% python3 -q
>>> import numpy as np
>>> from numpy import linalg as LA
>>> np.set_printoptions(suppress=True, linewidth=120)
>>> def rnd(a):
...     return np.round(a, 2) + 0
... 
>>> X = np.loadtxt("run13.csv", delimiter=",")
>>> print(X)
[[ 0.   -2.1  -2.2  -0.2   0.    1.7 ]
 [ 0.13  0.7  -0.38  0.94 -0.18 -0.37]
 [ 0.1   0.6  -0.3   1.4  -0.1   0.1 ]]
>>> x0 = np.array([-1, -2, -4, -1, -3, 2])
>>> h1 = np.maximum(X @ x0, 0)
>>> print(rnd(np.tanh(X @ x0)))
[ 1.   -0.82 -0.76]
>>> print(h1)
[16.6  0.   0. ]
>>> print(rnd(np.maximum(X @ (3 * x0), 0)))
[49.8  0.   0. ]
>>> print(rnd(np.maximum(X @ x0, 0) - np.maximum(-X @ x0, 0)))
[16.6  -1.15 -1.  ]
>>> print(X * (h1 > 1e-9)[:, None])
[[ 0.  -2.1 -2.2 -0.2  0.   1.7]
 [ 0.   0.  -0.   0.  -0.  -0. ]
 [ 0.   0.  -0.   0.  -0.   0. ]]
>>> A = np.load("sample8.npy")
>>> print(A)
[[0 0 1 1 1]
 [0 0 1 0 0]
 [1 1 0 1 0]
 [1 0 1 0 1]
 [1 0 0 1 0]]
>>> r0 = np.array([2, 3, 0])
>>> print(np.cross(A[0, :3], A[1, :3]))
[0 0 0]
>>> print(np.correlate(A[0], A[1], "full"))
[0 0 0 0 1 1 1 0 0]
>>> print(np.polyval(r0, A[0]))
[0 0 5 5 5]
>>> feats = np.array([[5, -9, 6, 3, 5],
...     [-9, 7, 8, -3, -1],
...     [3, 3, 5, -3, -8],
...     [6, 3, -7, 5, -4],
...     [-7, -6, -5, 6, -8]])
>>> th = np.radians(90)
>>> r_ = np.eye(5)
>>> r_[4, 4] = r_[2, 2] = np.cos(th)
>>> r_[4, 2], r_[2, 4] = -np.sin(th), np.sin(th)
>>> print(rnd(r_))
[[ 1.  0.  0.  0.  0.]
 [ 0.  1.  0.  0.  0.]
 [ 0.  0.  0.  0.  1.]
 [ 0.  0.  0.  1.  0.]
 [ 0.  0. -1.  0.  0.]]
>>> other = feats @ r_.T
>>> print(rnd(other))
[[ 5. -9.  5.  3. -6.]
 [-9.  7. -1. -3. -8.]
 [ 3.  3. -8. -3. -5.]
 [ 6.  3. -4.  5.  7.]
 [-7. -6. -8.  6.  5.]]
>>> print(np.allclose(feats @ feats.T, other @ other.T))
True
>>> print(rnd(LA.det(r_)), np.trace(r_))
1.0 3.0
>>> print(np.allclose(LA.norm(feats, axis=1), LA.norm(other, axis=1)))
True
>>> def softmax(z):
...     e = np.exp(z - z.max(axis=-1, keepdims=True))
...     return e / e.sum(axis=-1, keepdims=True)
... 
>>> print(rnd(softmax(10 * other[2])))
[0.5 0.5 0.  0.  0. ]
>>> print(rnd(softmax(other).sum(axis=1)))
[1. 1. 1. 1. 1.]
>>> scores = other @ other.T / np.sqrt(5)
>>> print(softmax(scores).round(6).argmax(axis=1))
[0 1 2 3 4]
>>> print(rnd(softmax(scores + np.triu(np.full(scores.shape, -np.inf), 1))))
[[1. 0. 0. 0. 0.]
 [0. 1. 0. 0. 0.]
 [0. 0. 1. 0. 0.]
 [0. 0. 0. 1. 0.]
 [0. 0. 0. 0. 1.]]
>>> print(rnd(softmax(scores)))
[[1. 0. 0. 0. 0.]
 [0. 1. 0. 0. 0.]
 [0. 0. 1. 0. 0.]
 [0. 0. 0. 1. 0.]
 [0. 0. 0. 0. 1.]]
>>> print(rnd(softmax(scores)[2] @ other))
[ 3.  3. -8. -3. -5.]
